$ python -q
>>> import numpy as np
>>> np.set_printoptions(precision=1, suppress=True, linewidth=120, legacy="1.25")
>>> def rnd(a):
...     return np.round(a, 1) + 0
... 
>>> F = np.loadtxt("a.csv", delimiter=",")
>>> F
array([[-0.3,  1.5, -1.3, -2.1, -7. ],
       [-0.4,  1.3, -0.4,  0.7,  4. ],
       [-0.9, -0.8,  1. ,  1.5,  7. ],
       [ 1.4, -0.7, -0.1, -0.3, -4.5],
       [ 1.2,  1.3, -0.2, -1.6, -2. ],
       [ 0.9,  0.7, -1.1,  1.3, -4. ],
       [ 0.1,  1.2,  0.6, -1.6,  6.5],
       [-0.6, -1.4, -2.1, -0.5,  0. ]])
>>> x0 = np.array([2, 1, 2, 2, 1])
>>> a = np.maximum(F @ x0, 0)
>>> rnd(np.maximum(F @ x0, 0) - np.maximum(-F @ x0, 0))
array([-12.9,   5.1,   9.4,  -3.2,  -1.9,  -1.1,   5.9,  -7.8])
>>> F * (a > 1e-9)[:, None]
array([[-0. ,  0. , -0. , -0. , -0. ],
       [-0.4,  1.3, -0.4,  0.7,  4. ],
       [-0.9, -0.8,  1. ,  1.5,  7. ],
       [ 0. , -0. , -0. , -0. , -0. ],
       [ 0. ,  0. , -0. , -0. , -0. ],
       [ 0. ,  0. , -0. ,  0. , -0. ],
       [ 0.1,  1.2,  0.6, -1.6,  6.5],
       [-0. , -0. , -0. , -0. ,  0. ]])
>>> np.flatnonzero(a > 1e-9)
array([1, 2, 6])
>>> rnd(np.tanh(F @ x0))
array([-1. ,  1. ,  1. , -1. , -1. , -0.8,  1. , -1. ])
>>> a
array([0. , 5.1, 9.4, 0. , 0. , 0. , 5.9, 0. ])
>>> x0 = np.array([-6, -2, 2, -4, -9])
>>> target = F @ x0
>>> rnd(np.linalg.solve(F.T @ F, F.T @ target))
array([-6., -2.,  2., -4., -9.])
>>> rnd(np.linalg.lstsq(F, target)[0])
array([-6., -2.,  2., -4., -9.])
>>> try:
...     np.linalg.solve(F, target)
... except np.linalg.LinAlgError as e:
...     print(e)
... 
Last 2 dimensions of the array must be square
>>> rng = np.random.default_rng(232)
>>> target = target + 0.1 * rng.normal(size=8)
>>> rnd(target)
array([ 67.7, -39.7, -60.1,  34.5,  14. ,  21.8, -54. ,   4.4])
>>> beta, *_ = np.linalg.lstsq(F, target)
>>> rnd(np.linalg.norm(target - F @ beta))
0.1
>>> [round(float(np.linalg.norm(np.linalg.solve(F.T @ F + lam * np.eye(5), F.T @ target))), 2) for lam in (0, 1, 10, 100)]
[11.91, 10.65, 8.37, 5.63]
>>> E = np.load("run0.npy")
>>> E
array([[ 0,  0,  0,  0,  1,  0],
       [-2,  0,  0,  0,  0,  0],
       [ 0,  2, -2,  0,  0,  0]])
>>> x0 = np.array([2, 2, 3, 0, 1, 2])
>>> E @ x0
array([ 1, -4, -2])
>>> E * x0
array([[ 0,  0,  0,  0,  1,  0],
       [-4,  0,  0,  0,  0,  0],
       [ 0,  4, -6,  0,  0,  0]])
>>> E @ np.ones(6)
array([ 1., -2.,  0.])
>>> f = np.array([-1, -3, 3])
>>> r1 = np.array([3, 0, 3])
>>> A = np.outer(f, r1)
>>> A
array([[-3,  0, -3],
       [-9,  0, -9],
       [ 9,  0,  9]])
>>> # rows and columns are dependent
>>> other = A + rng.integers(-2, 3, (3, 1)) @ rng.integers(-2, 3, (1, 3))
>>> other
array([[ 1,  4, -1],
       [-9,  0, -9],
       [11,  2, 10]])
>>> other - A
array([[4, 4, 2],
       [0, 0, 0],
       [2, 2, 1]])
>>> rnd(np.linalg.svd(other - A, compute_uv=False))
array([6.7, 0. , 0. ])
>>> np.linalg.matrix_rank(other - A, tol=1e-8)
1
>>> np.linalg.matrix_rank(A, rtol=0.1)
1
>>> np.argsort(-np.linalg.norm(A, axis=0).round(6), kind="stable")[:3]
array([0, 2, 1])
>>> left, sigma, VT = np.linalg.svd(A, full_matrices=False)
>>> rnd(np.abs(VT[0]))
array([0.7, 0. , 0.7])
>>> rnd(VT @ VT.T)
array([[1., 0., 0.],
       [0., 1., 0.],
       [0., 0., 1.]])
>>> rnd(left.T @ A @ VT.T)
array([[18.5,  0. ,  0. ],
       [ 0. ,  0. ,  0. ],
       [ 0. ,  0. ,  0. ]])
>>> np.cumsum(sigma ** 2) / np.sum(sigma ** 2)
array([1., 1., 1.])
>>> rnd(left.T @ left)
array([[1., 0., 0.],
       [0., 1., 0.],
       [0., 0., 1.]])
